$ python -q
>>> import numpy as np
>>> import numpy.linalg as la
>>> np.set_printoptions(precision=2, suppress=True, linewidth=160, floatmode="fixed")
>>> rnd = lambda a: np.round(a, 2) + 0
>>> X = np.load("x.npy")
>>> X
array([[1, 5, 9, 9, 2, 0],
       [5, 1, 5, 9, 9, 2],
       [9, 5, 1, 5, 9, 9],
       [9, 9, 5, 1, 5, 9],
       [2, 9, 9, 5, 1, 5],
       [0, 2, 9, 9, 5, 1]])
>>> # symmetric
>>> Y = X ** -1
Traceback (most recent call last):
  File "<python-input-7>", line 1, in <module>
    Y = X ** -1
        ~~^^~~~
ValueError: Integers to negative integer powers are not allowed.
>>> Y = la.inv(X)
>>> np.allclose(Y, X.T)
False
>>> rnd(la.det(X) * la.det(Y))
np.float64(1.0)
>>> (np.abs(Y) > 1e-9).astype(int)
array([[1, 1, 1, 1, 1, 1],
       [1, 1, 1, 1, 1, 1],
       [1, 1, 1, 1, 1, 1],
       [1, 1, 1, 1, 1, 1],
       [1, 1, 1, 1, 1, 1],
       [1, 1, 1, 1, 1, 1]])
>>> rnd(la.slogdet(X)[0])
np.float64(-1.0)
>>> vec = np.array([1, 1, 5, 4, 4, 1])
>>> h = np.maximum(X @ vec, 0)
>>> np.tanh(X @ vec)
array([1.00, 1.00, 1.00, 1.00, 1.00, 1.00])
>>> h
array([ 95, 105,  84,  76,  85, 104])
>>> print(X.T @ h)
[2230 2657 3545 3657 2876 2179]
>>> np.maximum(X @ vec, 0) - np.maximum(-X @ vec, 0)
array([ 95, 105,  84,  76,  85, 104])
>>> A = np.loadtxt("test7.csv", delimiter=",")
>>> print(A)
[[ -6.71  -9.43  -6.31  -1.20  -7.51]
 [ -7.74 -10.02 -10.53  -9.34 -10.63]
 [ -3.68  -1.78   5.17 -19.15  -3.51]
 [  9.78   4.41  -0.41  -8.95  -0.33]
 [ -3.16  -3.54  -8.33   6.44  -5.52]
 [ -6.55   0.43   3.82  12.29   5.23]
 [ -3.68  -2.83  -8.84   1.42  -1.89]
 [ -6.73  -7.37 -10.82   4.44  -7.40]
 [  7.30   9.85   9.63  -1.63  10.14]
 [ 17.99  22.93  29.97  -7.09  22.90]
 [  9.18  -0.60   2.65  -7.81   2.07]
 [ -0.30   1.93  12.62   0.88  -0.82]
 [ -0.85  -0.17  -3.48  -2.72  -1.95]
 [  5.15  -0.73   5.44 -19.57  -1.51]
 [ -0.92  -2.49 -11.70   3.14  -2.03]
 [-14.08 -12.51 -21.95  30.24 -10.34]]
>>> cen = (A - A.mean(axis=0)) / A.std(axis=0)
>>> np.argwhere(np.abs(cen) > 2)
array([[ 9,  0],
       [ 9,  1],
       [ 9,  2],
       [ 9,  4],
       [15,  3]])
>>> b = la.lstsq(np.delete(cen, 4, axis=1), cen[:, 4])[0]
>>> rnd(1 - np.var(cen[:, 4] - np.delete(cen, 4, axis=1) @ b))
np.float64(0.94)
>>> rnd(b)
array([0.05, 0.80, 0.21, 0.18])
